>>> import numpy as np
>>> np.set_printoptions(precision=2, suppress=True, linewidth=160, floatmode="fixed")
>>> rd = lambda a: np.round(a, 2) + 0
>>> W0 = np.load("w.npy")
>>> print(W0)
[[ 5 -5  3]
 [-5  5 -5]
 [ 3 -5  5]]
>>> print(np.allclose(W0 @ W0.T, W0.T @ W0))
True
>>> print((W0 + W0.T) / 2)
[[ 5.00 -5.00  3.00]
 [-5.00  5.00 -5.00]
 [ 3.00 -5.00  5.00]]
>>> print(rd(np.sort(np.abs(np.linalg.eigvals(W0)))))
[ 0.73  2.00 13.73]
>>> print(W0 @ W0)
[[ 59 -65  55]
 [-65  75 -65]
 [ 55 -65  59]]
>>> print(rd(np.linalg.det(W0)))
-20.0
>>> A2 = W0 / np.sqrt((W0 ** 2).mean(axis=1, keepdims=True))
>>> print(rd(np.linalg.norm(A2, axis=1)))
[1.73 1.73 1.73]
>>> print(np.linalg.matrix_rank(A2) == np.linalg.matrix_rank(W0))
True
>>> print(rd(A2[0]))
[ 1.13 -1.13  0.68]
>>> print(np.all(np.linalg.eigvalsh(W0) > 0))
False
>>> A2 = np.array([[-2, -1], [-3, -1]])
>>> Z = np.kron(A2, W0)
>>> print(Z.shape)
(6, 6)
>>> vals, V = np.linalg.eigh(W0)
>>> x = np.array([1, 3, 0])
>>> print(x @ W0 @ x)
20
>>> print(np.abs(W0).sum(axis=1).max(), rd(np.abs(vals).max()))
15 13.73
>>> mat = np.loadtxt("case4.csv", delimiter=",")
>>> print(mat)
[[  2.43 -17.90   9.69  11.44   3.46]
 [  1.12 -11.73   6.22   6.93   1.82]
 [ -3.29  -7.03   2.59   0.14   3.75]
 [  3.57 -24.21  13.39  16.14   5.32]
 [ -0.90 -20.72  10.34   9.73   6.54]
 [ -0.27   1.81  -1.06  -1.23   0.15]
 [  4.70  -4.86   3.96   7.51  -1.48]
 [ -3.05 -20.62   9.73   7.40   6.21]
 [ -2.72   3.75  -2.68  -4.75  -0.19]
 [ -1.89  11.71  -6.40  -7.79  -1.90]
 [  7.51 -38.40  22.39  28.20   6.59]
 [ -0.04   1.39  -0.72  -0.59   1.00]
 [  1.38   9.08  -3.95  -2.77  -1.86]
 [  0.76  13.07  -6.16  -5.61  -3.78]
 [ -0.14  -3.79   2.10   2.01   0.86]
 [ -2.12  12.43  -6.99  -8.54  -2.98]]
>>> w1 = np.array([[0, 0, 3, 2],
...     [-1, 0, 0, -1],
...     [-1, 0, 3, 3],
...     [1, 1, 0, 2],
...     [0, 0, 0, 2]])
>>> coef = np.array([0, -2, -2, -2])
>>> hid = np.maximum(mat @ w1 + coef, 0)
>>> print(np.linalg.matrix_rank(hid))
4
>>> print(rd((hid > 0).mean(axis=0)))
[0.56 0.50 0.50 0.56]
>>> Z = np.array([[-1, -3], [0, 2], [-5, -5], [5, 4]])
>>> print(w1 @ Z)
[[-5 -7]
 [-4 -1]
 [ 1  0]
 [ 9  7]
 [10  8]]
>>> u, r1 = W0[1], W0[0]
>>> print(u @ r1)
-65
>>> print(u @ u)
75
>>> p = (u @ r1) / (u @ u) * u
>>> print(rd(p))
[ 4.33 -4.33  4.33]
>>> print(rd(r1 - p))
[ 0.67 -0.67 -1.33]
>>> print(rd((r1 - p) @ u))
0.0
>>> print(np.outer(u, r1))
[[-25  25 -15]
 [ 25 -25  15]
 [-25  25 -15]]
>>> print(W0.sum(axis=0))
[ 3 -5  3]
>>> print(rd(W0.mean(axis=0)))
[ 1.00 -1.67  1.00]
>>> print(np.unravel_index(np.abs(W0).argmax(), W0.shape))
(np.int64(0), np.int64(0))
>>> print(rd(np.linalg.svd(W0, compute_uv=False)))
[13.73  2.00  0.73]
>>> print(rd(np.linalg.norm(W0)))
13.89
>>> print(W0.sum(axis=1))
[ 3 -5  3]
>>> print(np.abs(W0).max())
5
>>> print(np.diff(W0, axis=0))
[[-10  10  -8]
 [  8 -10  10]]
